% ipython --no-banner

In [1]: import numpy as np

In [2]: from numpy import linalg as LA

In [3]: np.set_printoptions(precision=2, suppress=True, linewidth=160, sign=" ")

In [4]: M = np.loadtxt("data.csv", delimiter=",")

In [5]: M
Out[5]: 
array([[-2.,  0.,  0.],
       [ 0.,  1., -2.],
       [ 0., -3.,  1.]])

In [6]: # 2 blocks once reordered

In [7]: np.kron(np.eye(2, dtype=int), M)
Out[7]: 
array([[-2.,  0.,  0., -0.,  0.,  0.],
       [ 0.,  1., -2.,  0.,  0., -0.],
       [ 0., -3.,  1.,  0., -0.,  0.],
       [-0.,  0.,  0., -2.,  0.,  0.],
       [ 0.,  0., -0.,  0.,  1., -2.],
       [ 0., -0.,  0.,  0., -3.,  1.]])

In [8]: np.einsum("ij,ji->", M, M)
Out[8]: np.float64(18.0)

In [9]: np.round(np.poly(M), 2) + 0
Out[9]: array([  1.,   0.,  -9., -10.])

In [10]: np.einsum("ii->", M)
Out[10]: np.float64(0.0)

In [11]: LA.eigvals(M)
Out[11]: array([ 3.45, -1.45, -2.  ])

In [12]: m1 = np.array([[3, 3, 1], [2, 2, 3], [3, 1, 3], [1, 1, 3]])

In [13]: m1
Out[13]: 
array([[ 3,  3,  1],
       [ 2,  2,  3],
       [ 3,  1,  3],
       [ 1,  1,  3]])

In [14]: M @ M
Out[14]: 
array([[ 4.,  0.,  0.],
       [ 0.,  7., -4.],
       [ 0., -6.,  7.]])

In [15]: (LA.matrix_power((M != 0) + (M.T != 0) + np.eye(3), 3) > 0).astype(int)
Out[15]: 
array([[ 1,  0,  0],
       [ 0,  1,  1],
       [ 0,  1,  1]])

In [16]: round(float(LA.det(M)), 2)
Out[16]: 10.0

In [17]: other = np.c_[m1[:, :1] @ np.array([[3]]), np.array([3, 2, 2, 0])]

In [18]: other
Out[18]: 
array([[ 9,  3],
       [ 6,  2],
       [ 9,  2],
       [ 3,  0]])

In [19]: LA.norm(LA.qr(m1)[0].T @ other, axis=0) ** 2 / ((other ** 2).sum(axis=0) + 1e-12)
Out[19]: array([ 1.  ,  0.98])

In [20]: LA.matrix_rank(other)
Out[20]: np.int64(2)

In [21]: def softmax(z):
    ...:     e = np.exp(z - z.max(axis=-1, keepdims=True))
    ...:     return e / e.sum(axis=-1, keepdims=True)
    ...: 

In [22]: softmax(m1).sum(axis=1)
Out[22]: array([ 1.,  1.,  1.,  1.])

In [23]: softmax(m1[2])
Out[23]: array([ 0.47,  0.06,  0.47])

In [24]: np.round(softmax(10 * m1[2]), 2) + 0
Out[24]: array([ 0.5,  0. ,  0.5])

In [25]: softmax(m1[2] + 5)
Out[25]: array([ 0.47,  0.06,  0.47])

In [26]: scores = m1 @ m1.T / np.sqrt(3)

In [27]: softmax(scores).round(6).argmax(axis=1)
Out[27]: array([ 0,  1,  2,  1])

In [28]: softmax(scores + np.triu(np.full(scores.shape, -np.inf), 1))
Out[28]: 
array([[ 1.  ,  0.  ,  0.  ,  0.  ],
       [ 0.24,  0.76,  0.  ,  0.  ],
       [ 0.07,  0.22,  0.71,  0.  ],
       [ 0.04,  0.41,  0.41,  0.13]])

In [29]: np.round(softmax(scores), 2) + 0
Out[29]: 
array([[ 0.83,  0.08,  0.08,  0.  ],
       [ 0.13,  0.41,  0.41,  0.04],
       [ 0.07,  0.22,  0.69,  0.02],
       [ 0.04,  0.41,  0.41,  0.13]])

In [30]: softmax(scores)[2] @ m1
Out[30]: array([ 2.74,  1.36,  2.86])
